$ python -q
>>> import numpy as np
>>> import numpy.linalg as la
>>> np.set_printoptions(precision=1, suppress=True, linewidth=200, floatmode="fixed")
>>> E = np.array([[6, 3, 5], [3, 10, 11], [5, 11, 14]])
>>> t3 = np.stack([E, 5 * E, E[::-1]])
>>> print(la.norm(t3, axis=(1, 2)))
[ 25.3 126.7  25.3]
>>> print(la.matrix_rank(t3))
[3 3 3]
>>> print(la.matrix_rank(t3.reshape(3, -1)))
2
>>> print(la.det(t3))
[  68.0 8500.0  -68.0]
>>> X = np.array([[0.0, 3.0, 0.0], [3.0, 1.0, 3.0], [0.0, 3.0, 0.0]])
>>> rk = la.matrix_rank(X)
>>> print(rk)
2
>>> null = la.svd(X)[2][rk:].T
>>> print([int(la.matrix_rank(np.delete(X, i, axis=0))) for i in range(3)])
[2, 1, 2]
>>> print(la.matrix_rank(X.T @ X), la.matrix_rank(X @ X.T))
2 2
>>> print([int(la.matrix_rank(X[:i])) for i in range(1, len(X) + 1)])
[1, 2, 2]
>>> print(np.allclose(X @ null, 0))
True
>>> ev, vecs = la.eigh(X)
>>> print(np.round(la.svd(X, compute_uv=False), 1) + 0)
[4.8 3.8 0.0]
>>> print((ev > 1e-8).sum(), (ev < -1e-8).sum())
1 1
>>> print(np.unique(ev.round(6) + 0, return_counts=True)[1])
[1 1 1]
>>> print(np.round(vecs @ np.diag(ev) @ vecs.T, 1) + 0)
[[0.0 3.0 0.0]
 [3.0 1.0 3.0]
 [0.0 3.0 0.0]]
>>> print(np.abs(vecs[:, -1]).round(6).argmax())
1
>>> print(np.round(vecs.T @ X @ vecs, 1) + 0)
[[-3.8  0.0  0.0]
 [ 0.0  0.0  0.0]
 [ 0.0  0.0  4.8]]
>>> t = np.radians(90)
>>> R = np.eye(3)
>>> R[1, 1] = R[2, 2] = np.cos(t)
>>> R[1, 2], R[2, 1] = -np.sin(t), np.sin(t)
>>> print(R.round(1) + 0)
[[ 1.0  0.0  0.0]
 [ 0.0  0.0 -1.0]
 [ 0.0  1.0  0.0]]
>>> other = X @ R.T
>>> print(np.round(la.svd(X, compute_uv=False), 1) + 0, np.round(la.svd(other, compute_uv=False), 1) + 0)
[4.8 3.8 0.0] [4.8 3.8 0.0]
>>> print(np.round(la.det(R), 1), np.trace(R))
1.0 1.0
>>> print(np.allclose(X @ X.T, other @ other.T))
True
>>> print(np.allclose(la.norm(X, axis=1), la.norm(other, axis=1)))
True
>>> left, sigma, vt = la.svd(X)
>>> vecs = vt[:(sigma > 1e-8).sum()]
>>> rng = np.random.default_rng(3695)
>>> x0 = X[1] + -2 * X[2] + rng.integers(2) * np.eye(3)[2]
>>> print(x0)
[ 3.0 -5.0  4.0]
>>> print(np.round(vecs.T @ vecs, 1) + 0)
[[0.5 0.0 0.5]
 [0.0 1.0 0.0]
 [0.5 0.0 0.5]]
>>> print(np.allclose(vecs.T @ vecs @ x0, x0))
False
>>> arr = np.loadtxt("dump.csv", delimiter=",")
>>> print(arr)
[[-0.4  0.6 -0.7  1.1 -1.6  1.3]
 [ 0.2 -2.0  1.7 -1.4 -0.8 -1.8]
 [ 0.9  1.1  0.4  0.6 -1.1  0.8]
 [-0.8 -0.8 -1.9  1.1  1.0 -0.2]
 [-1.8  2.4 -4.0  2.4  1.6  2.8]
 [-0.1 -0.6 -0.5  0.3  0.5 -0.5]
 [ 2.2 -2.0 -2.7  2.3  5.0 -3.1]]
>>> print(arr @ la.pinv(arr) @ arr)
[[-0.4  0.6 -0.7  1.1 -1.6  1.3]
 [ 0.2 -2.0  1.7 -1.4 -0.8 -1.8]
 [ 0.9  1.1  0.4  0.6 -1.0  0.9]
 [-0.8 -0.8 -1.8  1.1  1.0 -0.2]
 [-1.8  2.4 -4.0  2.4  1.6  2.8]
 [-0.1 -0.6 -0.5  0.2  0.5 -0.5]
 [ 2.2 -2.0 -2.7  2.3  5.0 -3.1]]
>>> print(la.lstsq(arr[:-1].T, arr[-1])[2])
4
>>> print(np.abs(np.diag(la.qr(arr)[1])) > 1e-9)
[ True  True  True  True False False]
>>> other = arr / np.sqrt((arr ** 2).mean(axis=1, keepdims=True))
>>> print(la.matrix_rank(other) == la.matrix_rank(arr))
True
>>> print(la.norm(other, axis=1))
[2.4 2.4 2.4 2.4 2.4 2.4 2.4]
>>> print(other[5])
[-0.3 -1.3 -1.1  0.6  1.2 -1.1]
>>> print(la.matrix_rank(arr - arr.mean(axis=1, keepdims=True)))
4
>>> print(np.round(arr - arr.mean(axis=1, keepdims=True), 1) + 0)
[[-0.5  0.6 -0.8  1.1 -1.7  1.2]
 [ 0.9 -1.3  2.4 -0.7 -0.1 -1.2]
 [ 0.5  0.6 -0.1  0.1 -1.5  0.4]
 [-0.6 -0.5 -1.6  1.3  1.3  0.0]
 [-2.4  1.8 -4.6  1.8  1.1  2.2]
 [ 0.0 -0.4 -0.4  0.4  0.7 -0.3]
 [ 1.9 -2.3 -3.0  2.0  4.7 -3.3]]
>>> other = np.array([[1, 0], [-2, -1], [-1, 1], [-1, -1], [2, -1], [-2, -2]])
>>> print(arr @ other)
[[ -8.0  -3.4]
 [  5.9   9.5]
 [ -6.0  -2.0]
 [  4.0  -2.6]
 [ -7.3 -16.1]
 [  3.3   0.2]
 [ 22.6  -1.9]]
>>> print(np.einsum("ik,kj->ij", arr, other))
[[ -8.0  -3.4]
 [  5.9   9.5]
 [ -6.0  -2.0]
 [  4.0  -2.6]
 [ -7.3 -16.1]
 [  3.3   0.2]
 [ 22.6  -1.9]]
>>> print(other.T @ arr.T)
[[ -8.0   5.9  -6.0   4.0  -7.3   3.3  22.6]
 [ -3.4   9.5  -2.0  -2.6 -16.1   0.2  -1.9]]
>>> print(la.matrix_rank(arr @ other))
2
>>> print(np.vstack([arr, other.T]).shape)
(9, 6)
>>> print(np.round(la.norm(arr, 2) / la.norm(arr), 1))
0.7
>>> print(la.cond(arr) > 100)
True
>>> print([round(float(x), 1) for x in la.svd(arr, compute_uv=False)[:3]])
[8.2, 7.3, 2.3]
>>> print(np.argsort(-la.norm(arr, axis=0).round(6), kind="stable")[:3])
[4 2 5]
>>> J = np.triu(rng.random((6, 6)) < 0.4, 1).astype(int)
>>> J = J + J.T
>>> print(J)
[[0 0 0 1 0 0]
 [0 0 0 0 1 0]
 [0 0 0 0 1 0]
 [1 0 0 0 1 1]
 [0 1 1 1 0 0]
 [0 0 0 1 0 0]]
>>> left, sigma, vt = la.svd(J)
>>> print(sigma.round(1) + 0)
[2.0 2.0 1.0 1.0 0.0 0.0]
>>> other = left[:, :4] @ np.diag(sigma[:4]) @ vt[:4]
>>> print(np.round(la.norm(J - other, 2), 1), round(float(sigma[4]), 1))
0.0 0.0
>>> print(np.round(la.norm(J - other) / la.norm(J), 1))
0.0
>>> print(la.matrix_rank(J, rtol=0.05))
4
>>> print(la.matrix_rank(other))
4
>>> print(other.round(1) + 0)
[[0.0 0.0 0.0 1.0 0.0 0.0]
 [0.0 0.0 0.0 0.0 1.0 0.0]
 [0.0 0.0 0.0 0.0 1.0 0.0]
 [1.0 0.0 0.0 0.0 1.0 1.0]
 [0.0 1.0 1.0 1.0 0.0 0.0]
 [0.0 0.0 0.0 1.0 0.0 0.0]]
>>> left, sigma, vt = la.svd(J, full_matrices=False)
>>> print(np.round(left.T @ left, 1) + 0)
[[1.0 0.0 0.0 0.0 0.0 0.0]
 [0.0 1.0 0.0 0.0 0.0 0.0]
 [0.0 0.0 1.0 0.0 0.0 0.0]
 [0.0 0.0 0.0 1.0 0.0 0.0]
 [0.0 0.0 0.0 0.0 1.0 0.0]
 [0.0 0.0 0.0 0.0 0.0 1.0]]
>>> print(np.round(left.T @ J @ vt.T, 1) + 0)
[[2.0 0.0 0.0 0.0 0.0 0.0]
 [0.0 2.0 0.0 0.0 0.0 0.0]
 [0.0 0.0 1.0 0.0 0.0 0.0]
 [0.0 0.0 0.0 1.0 0.0 0.0]
 [0.0 0.0 0.0 0.0 0.0 0.0]
 [0.0 0.0 0.0 0.0 0.0 0.0]]
>>> print(left.shape, sigma.shape, vt.shape)
(6, 6) (6,) (6, 6)
>>> print(np.round(sigma / sigma[0], 1) + 0)
[1.0 1.0 0.5 0.5 0.0 0.0]
>>> print(sigma.round(1) + 0)
[2.0 2.0 1.0 1.0 0.0 0.0]
>>> print((sigma > 1e-8).sum())
4
>>> W0 = np.loadtxt("block1.csv", delimiter=",")
>>> print(W0)
[[-1.0 -0.6 -2.5 -1.0 -0.2]
 [-2.3 -1.3  0.8  1.1  0.4]
 [ 1.5 -2.2 -0.4  1.0 -1.0]
 [-0.6 -0.1  1.0 -1.3 -2.4]
 [ 0.4 -1.4  0.9 -2.0  1.4]]
>>> left, sigma, vt = la.svd(W0, full_matrices=False)
>>> print(np.round(left.T @ left, 1) + 0)
[[1.0 0.0 0.0 0.0 0.0]
 [0.0 1.0 0.0 0.0 0.0]
 [0.0 0.0 1.0 0.0 0.0]
 [0.0 0.0 0.0 1.0 0.0]
 [0.0 0.0 0.0 0.0 1.0]]
>>> print(np.round(left.T @ W0 @ vt.T, 1) + 0)
[[3.0 0.0 0.0 0.0 0.0]
 [0.0 3.0 0.0 0.0 0.0]
 [0.0 0.0 3.0 0.0 0.0]
 [0.0 0.0 0.0 3.0 0.0]
 [0.0 0.0 0.0 0.0 3.0]]
>>> print(left.shape, sigma.shape, vt.shape)
(5, 5) (5,) (5, 5)
>>> print(np.cumsum(sigma ** 2) / np.sum(sigma ** 2))
[0.2 0.4 0.6 0.8 1.0]
>>> print(sigma)
[3.0 3.0 3.0 3.0 3.0]
>>> print(sigma / sigma[0])
[1.0 1.0 1.0 1.0 1.0]
>>> print((sigma > 1e-8).sum())
5
